$ python -q
>>> import numpy as np
>>> import numpy.linalg as la
>>> np.set_printoptions(suppress=True, linewidth=160)
>>> tidy = lambda a: np.round(a, 2) + 0
>>> W0 = np.load("block7.npy")
>>> W0
array([[0, 0, 0],
       [0, 0, 1],
       [0, 1, 0]])
>>> # looks like rank 2
>>> print(np.all(la.eigvalsh(W0) > 0))
False
>>> [round(float(la.det(W0[:i, :i])), 2) + 0 for i in range(1, 4)]
[0.0, 0.0, 0.0]
>>> vals, evecs = la.eigh(W0)
>>> vec = np.array([-2, 1, -1])
>>> tidy(vec @ W0 @ vec / (vec @ vec)), vals[0], vals[-1]
(np.float64(-0.33), np.float64(-1.0), np.float64(1.0))
>>> tidy(evecs * np.abs(vals) @ evecs.T)
array([[0., 0., 0.],
       [0., 1., 0.],
       [0., 0., 1.]])
>>> tidy(evecs * np.maximum(vals, 0) @ evecs.T)
array([[0. , 0. , 0. ],
       [0. , 0.5, 0.5],
       [0. , 0.5, 0.5]])
>>> vec @ W0 @ vec
np.int64(-2)
>>> (np.sign(evecs[:, -1].round(6)) == np.sign(evecs[0, -1].round(6))).astype(int)
array([1, 0, 0])
>>> left, sv, Vt = la.svd(W0)
>>> sv
array([1., 1., 0.])
>>> B = left[:, :2] @ np.diag(sv[:2]) @ Vt[:2]
>>> print(tidy(la.norm(W0 - B, 2)), sv[2])
0.0 0.0
>>> tidy(la.norm(W0 - B) / la.norm(W0))
np.float64(0.0)
>>> la.matrix_rank(W0, rtol=0.05)
np.int64(2)
>>> np.trace(W0 @ W0 @ W0) // 6
np.int64(0)
>>> Lm = np.diag(W0.sum(axis=1)) - W0
>>> tidy(la.eigvalsh(Lm))
array([0., 0., 2.])
>>> Lm
array([[ 0,  0,  0],
       [ 0,  1, -1],
       [ 0, -1,  1]])
>>> (la.eigvalsh(Lm) < 1e-8).sum()
np.int64(2)
>>> la.matrix_rank(Lm)
np.int64(1)
>>> round(la.det(Lm[1:, 1:]))
0
